% ipython --no-banner

In [1]: import numpy as np

In [2]: import numpy.linalg as la

In [3]: np.set_printoptions(suppress=True, linewidth=140)

In [4]: def rd(a):
   ...:     return np.round(a, 2) + 0
   ...: 

In [5]: u = np.array([6, 0, 5, 1, 7, 3, 7, 9, 5, 4]) + 0.5

In [6]: F = np.eye(10) - 2 * np.outer(u, u) / (u @ u)

In [7]: rd(F)
Out[7]: 
array([[ 0.75, -0.02, -0.21, -0.06, -0.29, -0.13, -0.29, -0.36, -0.21, -0.17],
       [-0.02,  1.  , -0.02,  0.  , -0.02, -0.01, -0.02, -0.03, -0.02, -0.01],
       [-0.21, -0.02,  0.82, -0.05, -0.24, -0.11, -0.24, -0.31, -0.18, -0.15],
       [-0.06,  0.  , -0.05,  0.99, -0.07, -0.03, -0.07, -0.08, -0.05, -0.04],
       [-0.29, -0.02, -0.24, -0.07,  0.67, -0.15, -0.33, -0.42, -0.24, -0.2 ],
       [-0.13, -0.01, -0.11, -0.03, -0.15,  0.93, -0.15, -0.2 , -0.11, -0.09],
       [-0.29, -0.02, -0.24, -0.07, -0.33, -0.15,  0.67, -0.42, -0.24, -0.2 ],
       [-0.36, -0.03, -0.31, -0.08, -0.42, -0.2 , -0.42,  0.47, -0.31, -0.25],
       [-0.21, -0.02, -0.18, -0.05, -0.24, -0.11, -0.24, -0.31,  0.82, -0.15],
       [-0.17, -0.01, -0.15, -0.04, -0.2 , -0.09, -0.2 , -0.25, -0.15,  0.88]])

In [8]: vals, evecs = la.eigh(F)

In [9]: rd(vals)
Out[9]: array([-1.,  1.,  1.,  1.,  1.,  1.,  1.,  1.,  1.,  1.])

In [10]: rd(evecs @ np.diag(vals) @ evecs.T)
Out[10]: 
array([[ 0.75, -0.02, -0.21, -0.06, -0.29, -0.13, -0.29, -0.36, -0.21, -0.17],
       [-0.02,  1.  , -0.02,  0.  , -0.02, -0.01, -0.02, -0.03, -0.02, -0.01],
       [-0.21, -0.02,  0.82, -0.05, -0.24, -0.11, -0.24, -0.31, -0.18, -0.15],
       [-0.06,  0.  , -0.05,  0.99, -0.07, -0.03, -0.07, -0.08, -0.05, -0.04],
       [-0.29, -0.02, -0.24, -0.07,  0.67, -0.15, -0.33, -0.42, -0.24, -0.2 ],
       [-0.13, -0.01, -0.11, -0.03, -0.15,  0.93, -0.15, -0.2 , -0.11, -0.09],
       [-0.29, -0.02, -0.24, -0.07, -0.33, -0.15,  0.67, -0.42, -0.24, -0.2 ],
       [-0.36, -0.03, -0.31, -0.08, -0.42, -0.2 , -0.42,  0.47, -0.31, -0.25],
       [-0.21, -0.02, -0.18, -0.05, -0.24, -0.11, -0.24, -0.31,  0.82, -0.15],
       [-0.17, -0.01, -0.15, -0.04, -0.2 , -0.09, -0.2 , -0.25, -0.15,  0.88]])

In [11]: np.unique(vals.round(6) + 0, return_counts=True)[1]
Out[11]: array([1, 9])

In [12]: [round(float(la.det(F[:i, :i])), 2) + 0 for i in range(1, 11)]
Out[12]: [0.75, 0.75, 0.57, 0.56, 0.23, 0.16, -0.17, -0.7, -0.88, -1.0]

In [13]: rd(la.eigvalsh(F).min())
Out[13]: np.float64(-1.0)

In [14]: np.all(la.eigvalsh(F) > 0)
Out[14]: np.False_

In [15]: vals, evecs = la.eigh(F)

In [16]: x = np.array([0, 3, 2, 3, 2, 1, 1, 2, 1, 2])

In [17]: rd(x @ F @ x)
Out[17]: np.float64(2.63)

In [18]: rd(evecs * np.maximum(vals, 0) @ evecs.T)
Out[18]: 
array([[ 0.88, -0.01, -0.1 , -0.03, -0.14, -0.07, -0.14, -0.18, -0.1 , -0.09],
       [-0.01,  1.  , -0.01,  0.  , -0.01, -0.01, -0.01, -0.01, -0.01, -0.01],
       [-0.1 , -0.01,  0.91, -0.02, -0.12, -0.06, -0.12, -0.15, -0.09, -0.07],
       [-0.03,  0.  , -0.02,  0.99, -0.03, -0.02, -0.03, -0.04, -0.02, -0.02],
       [-0.14, -0.01, -0.12, -0.03,  0.83, -0.08, -0.17, -0.21, -0.12, -0.1 ],
       [-0.07, -0.01, -0.06, -0.02, -0.08,  0.96, -0.08, -0.1 , -0.06, -0.05],
       [-0.14, -0.01, -0.12, -0.03, -0.17, -0.08,  0.83, -0.21, -0.12, -0.1 ],
       [-0.18, -0.01, -0.15, -0.04, -0.21, -0.1 , -0.21,  0.73, -0.15, -0.13],
       [-0.1 , -0.01, -0.09, -0.02, -0.12, -0.06, -0.12, -0.15,  0.91, -0.07],
       [-0.09, -0.01, -0.07, -0.02, -0.1 , -0.05, -0.1 , -0.13, -0.07,  0.94]])

In [19]: rd(evecs * np.abs(vals) @ evecs.T)
Out[19]: 
array([[1., 0., 0., 0., 0., 0., 0., 0., 0., 0.],
       [0., 1., 0., 0., 0., 0., 0., 0., 0., 0.],
       [0., 0., 1., 0., 0., 0., 0., 0., 0., 0.],
       [0., 0., 0., 1., 0., 0., 0., 0., 0., 0.],
       [0., 0., 0., 0., 1., 0., 0., 0., 0., 0.],
       [0., 0., 0., 0., 0., 1., 0., 0., 0., 0.],
       [0., 0., 0., 0., 0., 0., 1., 0., 0., 0.],
       [0., 0., 0., 0., 0., 0., 0., 1., 0., 0.],
       [0., 0., 0., 0., 0., 0., 0., 0., 1., 0.],
       [0., 0., 0., 0., 0., 0., 0., 0., 0., 1.]])

In [20]: rd(np.abs(F).sum(axis=1).max()), rd(np.abs(vals).max())
Out[20]: (np.float64(2.84), np.float64(1.0))

In [21]: rd(la.eigvalsh(F[1:, 1:]))
Out[21]: array([-0.75,  1.  ,  1.  ,  1.  ,  1.  ,  1.  ,  1.  ,  1.  ,  1.  ])

In [22]: x = np.array([1, 2, 2, 0, 0, 2, 2, 2, 1, 1])

In [23]: 10 - la.matrix_rank(F - np.eye(10), tol=1e-8)
Out[23]: np.int64(9)

In [24]: rd(F.T @ (F @ x))
Out[24]: array([1., 2., 2., 0., 0., 2., 2., 2., 1., 1.])

In [25]: rd(np.abs(la.eigvals(F)))
Out[25]: array([1., 1., 1., 1., 1., 1., 1., 1., 1., 1.])

In [26]: rd(la.inv(F))
Out[26]: 
array([[ 0.75, -0.02, -0.21, -0.06, -0.29, -0.13, -0.29, -0.36, -0.21, -0.17],
       [-0.02,  1.  , -0.02,  0.  , -0.02, -0.01, -0.02, -0.03, -0.02, -0.01],
       [-0.21, -0.02,  0.82, -0.05, -0.24, -0.11, -0.24, -0.31, -0.18, -0.15],
       [-0.06,  0.  , -0.05,  0.99, -0.07, -0.03, -0.07, -0.08, -0.05, -0.04],
       [-0.29, -0.02, -0.24, -0.07,  0.67, -0.15, -0.33, -0.42, -0.24, -0.2 ],
       [-0.13, -0.01, -0.11, -0.03, -0.15,  0.93, -0.15, -0.2 , -0.11, -0.09],
       [-0.29, -0.02, -0.24, -0.07, -0.33, -0.15,  0.67, -0.42, -0.24, -0.2 ],
       [-0.36, -0.03, -0.31, -0.08, -0.42, -0.2 , -0.42,  0.47, -0.31, -0.25],
       [-0.21, -0.02, -0.18, -0.05, -0.24, -0.11, -0.24, -0.31,  0.82, -0.15],
       [-0.17, -0.01, -0.15, -0.04, -0.2 , -0.09, -0.2 , -0.25, -0.15,  0.88]])

In [27]: M2 = np.array([[3, -1, 2, -3, 1, -3, 2, 2, 2, 2, -2],
    ...:     [-3, 1, 0, 2, -2, -1, 0, 1, 1, -2, -2],
    ...:     [-2, 3, 3, -3, 0, 2, 1, -1, -2, 2, 3],
    ...:     [1, -2, -1, 2, 1, -2, -3, -2, 0, 2, -1],
    ...:     [-2, -1, -3, -1, -3, 0, -3, -2, -1, 1, -3],
    ...:     [2, 3, 0, 2, -2, -1, 2, -1, 2, 1, 0],
    ...:     [0, 3, 0, 2, -3, 0, -3, -1, 1, 1, 0],
    ...:     [-2, 1, 0, 2, -3, 3, 3, -1, -3, 1, 0],
    ...:     [3, -3, -3, -1, -3, 1, -1, 3, 3, 2, 3],
    ...:     [0, -3, -1, -2, 1, 2, 0, 2, -2, -2, -2],
    ...:     [3, 2, -1, 2, -3, 3, 1, -2, -1, 2, 1],
    ...:     [-3, 1, -3, 0, 2, -1, 3, -1, -2, 3, -3],
    ...:     [2, 3, -1, 3, 3, 0, 1, 3, -1, 0, -1],
    ...:     [2, 2, 0, -3, 1, 3, 1, 3, 0, 0, 1]])

In [28]: K = M2.T @ M2

In [29]: K
Out[29]: 
array([[ 70,  -4,   0,  -2,   2,   1,   0,  25,  29,  11,  20],
       [ -4,  71,  16,  23,  -7,  14,  23, -10, -10,  11,   9],
       [  0,  16,  44, -14,  12,  -3,  11,   0,   2, -10,  17],
       [ -2,  23, -14,  66, -17,  -7,  -5, -20,  -1,  -1,  -9],
       [  2,  -7,  12, -17,  70, -19,  14,  21, -10, -11, -12],
       [  1,  14,  -3,  -7, -19,  52,  11,   4, -24,  -1,  24],
       [  0,  23,  11,  -5,  14,  11,  58,  11, -14,   8,   0],
       [ 25, -10,   0, -20,  21,   4,  11,  53,  15, -14,   5],
       [ 29, -10,   2,  -1, -10, -24, -14,  15,  43,  -1,  10],
       [ 11,  11, -10,  -1, -11,  -1,   8, -14,  -1,  41,   4],
       [ 20,   9,  17,  -9, -12,  24,   0,   5,  10,   4,  52]])

In [30]: # equal to its transpose

In [31]: x = np.ones(11)

In [32]: for _ in range(4):
    ...:     x = K @ x
    ...:     x /= la.norm(x)
    ...:     print(round(x @ K @ x, 2))
    ...: 
107.54
110.51
112.08
113.1

In [33]: rd(x)
Out[33]: array([ 0.49,  0.35,  0.28, -0.18,  0.09,  0.27,  0.36,  0.33,  0.12,  0.09,  0.44])
